$ python -q
>>> import numpy as np
>>> np.set_printoptions(precision=2, suppress=True, linewidth=140)
>>> rng = np.random.default_rng(90)
>>> mat = np.array([[4, 5, 9, 3, 8, 8, 1, 0, 6, 2, 0, 8, 3],
...     [9, 4, 7, 5, 7, 6, 6, 3, 2, 1, 9, 6, 0],
...     [7, 0, 1, 2, 8, 4, 6, 4, 5, 6, 4, 5, 1],
...     [1, 7, 2, 3, 5, 4, 0, 8, 3, 6, 7, 1, 7]]) * (rng.random((4, 13)) < 0.3)
>>> print(mat)
[[0 0 0 0 0 8 0 0 0 2 0 0 0]
 [0 0 7 0 7 0 6 0 0 0 0 0 0]
 [7 0 1 2 0 0 6 0 0 6 0 0 0]
 [0 7 2 3 0 4 0 0 0 6 7 1 7]]
>>> # column 8 repeats column 7
>>> Uu, sigma, VT = np.linalg.svd(mat, full_matrices=False)
>>> print((sigma > 1e-8).sum())
4
>>> print(np.round(Uu.T @ mat @ VT.T, 2) + 0)
[[15.83  0.    0.    0.  ]
 [ 0.   12.37  0.    0.  ]
 [ 0.    0.    9.06  0.  ]
 [ 0.    0.    0.    7.45]]
>>> print(sigma / sigma[0])
[1.   0.78 0.57 0.47]
>>> Y = mat / np.sqrt((mat ** 2).mean(axis=1, keepdims=True))
>>> print(np.linalg.matrix_rank(Y) == np.linalg.matrix_rank(mat))
True
>>> print(Y[0])
[0.   0.   0.   0.   0.   3.5  0.   0.   0.   0.87 0.   0.   0.  ]
>>> print(np.linalg.norm(Y, axis=1))
[3.61 3.61 3.61 3.61]
>>> w1 = np.array([[-3, -3, 0, -3, 2, 3],
...     [2, -1, 3, -1, -2, 0],
...     [1, 2, -1, 1, 3, 1],
...     [-3, -2, -2, 3, 0, -1],
...     [2, -3, 2, 1, 2, -2],
...     [2, -2, 1, -1, 3, 3],
...     [0, 3, 2, -3, 2, -2],
...     [2, -3, -3, 1, -2, 0],
...     [-2, -1, 1, -3, 3, 2],
...     [3, 3, -3, -3, -2, 2],
...     [-1, -1, 3, -2, -1, -1],
...     [3, 1, -2, 2, -3, 2],
...     [0, 2, 1, 3, 2, 3]])
>>> b = np.array([5, 4, 1, 4, 4, 3])
>>> act = np.maximum(mat @ w1 + b, 0)
>>> print(np.linalg.matrix_rank(act))
4
>>> print(act)
[[27  0  3  0 24 31]
 [26 15 20  0 51  0]
 [ 0 17  0  0 21 23]
 [34 13 26  0  0 42]]
>>> W2 = np.array([[5, -4], [-3, -4], [-3, 5], [3, -5], [-2, 3], [-3, 5]])
>>> print((act @ W2).round(6).argmax(axis=1))
[1 1 1 1]
>>> theta = np.radians(15)
>>> Rm = np.eye(13)
>>> Rm[12, 12] = Rm[11, 11] = np.cos(theta)
>>> Rm[12, 11], Rm[11, 12] = -np.sin(theta), np.sin(theta)
>>> Y = mat @ Rm.T
>>> print(Y)
[[0.   0.   0.   0.   0.   8.   0.   0.   0.   2.   0.   0.   0.  ]
 [0.   0.   7.   0.   7.   0.   6.   0.   0.   0.   0.   0.   0.  ]
 [7.   0.   1.   2.   0.   0.   6.   0.   0.   6.   0.   0.   0.  ]
 [0.   7.   2.   3.   0.   4.   0.   0.   0.   6.   7.   2.78 6.5 ]]
>>> print(np.abs(Y - mat).max(axis=0))
[0.   0.   0.   0.   0.   0.   0.   0.   0.   0.   0.   1.78 0.5 ]
>>> print(np.allclose(np.linalg.norm(mat, axis=1), np.linalg.norm(Y, axis=1)))
True
>>> print(np.round(np.linalg.det(Rm), 2), round(float(np.trace(Rm)), 2))
1.0 12.93
>>> print(Y.sum(axis=1))
[10.   20.   22.   38.28]
>>> print(np.abs(Y).max())
8.0
>>> print(np.linalg.matrix_rank(Y))
4
>>> print(Y.mean(axis=0))
[1.75 1.75 2.5  1.25 1.75 3.   3.   0.   0.   3.5  1.75 0.69 1.63]
>>> X = np.loadtxt("case14.csv", delimiter=",")
>>> print(X)
[[ 5. -4.  3.  1. -1.]
 [ 0.  0.  0.  0.  0.]
 [ 5. -4. -1.  1.  0.]
 [ 3.  1.  1. -2. -2.]
 [ 0.  0.  0.  0.  0.]
 [ 5. -2.  2. -3.  0.]
 [ 3. -1.  2.  2. -3.]
 [ 0.  0.  0.  0.  0.]
 [ 0.  0.  0.  0.  0.]
 [ 0.  0.  0.  0.  0.]
 [ 5.  1.  5. -3. -3.]
 [ 0.  0.  0.  0.  0.]
 [ 0.  3.  3.  0. -3.]
 [ 2. -3.  1. -1.  2.]
 [ 5. -2.  2. -3.  0.]
 [ 3. -1.  2.  2. -3.]
 [ 3.  1.  1. -2. -2.]
 [ 0.  3.  3.  0. -3.]
 [ 3. -1. -2.  2. -2.]
 [ 5.  1.  5. -3. -3.]
 [ 6.  0.  3.  0. -5.]
 [ 9. -1.  1.  2. -7.]
 [ 3. -1. -2.  2. -2.]
 [ 3. -1.  2.  2. -3.]
 [ 2. -3.  1. -1.  2.]
 [ 5. -4. -1.  1.  0.]
 [ 8. -3.  4. -1. -3.]
 [ 0.  0.  0.  0.  0.]
 [ 0.  0.  0.  0.  0.]]
>>> Uu, sigma, VT = np.linalg.svd(X)
>>> print(sigma)
[24.92 12.66 10.44  5.44  0.53]
>>> print(np.argmax(sigma[:-1] / (sigma[1:] + 1e-6)) + 1)
4
>>> Y = Uu[:, :4] @ np.diag(sigma[:4]) @ VT[:4]
>>> print(np.linalg.matrix_rank(Y))
4
>>> print(np.round(np.linalg.norm(X - Y) / np.linalg.norm(X), 2))
0.02
>>> Y = np.c_[X[:, :4] @ np.array([[-3, -2, 1, 3], [2, 0, 0, -3], [-1, 0, 0, 1], [3, -3, -1, 3]]), np.array([1, 3, 3, 0, 3, 0, 2, 0, 3, 2, 3, 0, 2, 0, 1, 2, 1, 3, 2, 0, 1, 3, 0, 3, 0, 0, 3, 3, 3])]
>>> print(Y)
[[-23. -13.   4.  33.   1.]
 [  0.   0.   0.   0.   3.]
 [-19. -13.   4.  29.   3.]
 [-14.   0.   5.   1.   0.]
 [  0.   0.   0.   0.   3.]
 [-30.  -1.   8.  14.   0.]
 [ -7. -12.   1.  20.   2.]
 [  0.   0.   0.   0.   0.]
 [  0.   0.   0.   0.   3.]
 [  0.   0.   0.   0.   2.]
 [-27.  -1.   8.   8.   3.]
 [  0.   0.   0.   0.   0.]
 [  3.   0.   0.  -6.   2.]
 [-16.  -1.   3.  13.   0.]
 [-30.  -1.   8.  14.   1.]
 [ -7. -12.   1.  20.   2.]
 [-14.   0.   5.   1.   1.]
 [  3.   0.   0.  -6.   3.]
 [ -3. -12.   1.  16.   2.]
 [-27.  -1.   8.   8.   0.]
 [-21. -12.   6.  21.   1.]
 [-24. -24.   7.  37.   3.]
 [ -3. -12.   1.  16.   0.]
 [ -7. -12.   1.  20.   3.]
 [-16.  -1.   3.  13.   0.]
 [-19. -13.   4.  29.   0.]
 [-37. -13.   9.  34.   3.]
 [  0.   0.   0.   0.   3.]
 [  0.   0.   0.   0.   3.]]
>>> print(np.linalg.matrix_rank(np.c_[X, Y]))
6
>>> print(np.round(np.linalg.norm(Y - X @ np.linalg.lstsq(X, Y)[0], axis=0), 2) + 0)
[0.   0.   0.   0.   8.23]
